$ python -q
>>> import numpy as np
>>> from numpy import linalg as LA
>>> np.set_printoptions(suppress=True, linewidth=100)
>>> def rnd(a):
...     return np.round(a, 3) + 0
... 
>>> A = np.loadtxt("data.csv", delimiter=",")
>>> A
array([[-0.465, -0.312, -0.049, -0.66 , -0.64 ],
       [-1.156, -0.617, -0.024, -1.774, -1.841],
       [-1.821, -0.859,  0.01 , -2.719, -2.578],
       [ 1.639,  0.757,  0.066,  2.372,  2.281],
       [ 0.579,  0.306, -0.014,  1.047,  1.02 ],
       [-0.135, -0.04 , -0.028, -0.182, -0.226],
       [-1.276, -0.625,  0.015, -1.972, -1.897],
       [ 0.644,  0.266, -0.08 ,  0.905,  0.885],
       [ 0.191,  0.137,  0.05 ,  0.416,  0.393],
       [-0.493, -0.171, -0.052, -0.708, -0.628],
       [-0.599, -0.309, -0.028, -0.891, -0.877],
       [-2.075, -1.063, -0.09 , -3.092, -3.107],
       [-0.307, -0.122, -0.056, -0.559, -0.507],
       [ 3.112,  1.532, -0.029,  4.734,  4.871],
       [-1.541, -0.87 ,  0.006, -2.271, -2.179],
       [-0.397, -0.209,  0.01 , -0.733, -0.701],
       [-1.353, -0.728,  0.067, -2.014, -2.077],
       [ 1.225,  0.553, -0.085,  1.786,  1.764],
       [ 0.736,  0.272,  0.029,  1.211,  1.098],
       [-0.217, -0.12 , -0.06 , -0.271, -0.298],
       [ 0.962,  0.493,  0.039,  1.502,  1.42 ]])
>>> other = np.array([[3, 3, 2], [0, 0, 2], [2, 3, 0], [3, 2, 1], [3, 0, 2]])
>>> rnd(np.einsum("ij->j", A))
array([-2.747, -1.729, -0.303, -3.873, -3.824])
>>> LA.matrix_rank(np.vstack([A, other.T]))
np.int64(5)
>>> q, V = LA.qr(A[:, :2])[0], LA.qr(A[:, 2:])[0]
>>> sigma = LA.svd(q.T @ V, compute_uv=False)
>>> rnd(sigma)
array([0.999, 0.337])
>>> (sigma > 0.9).sum()
np.int64(1)
>>> rnd(np.degrees(np.arccos(sigma.clip(0, 1))))
array([ 2.328, 70.333])
>>> rnd(LA.norm(q @ q.T - V @ V.T, 2))
np.float64(1.0)
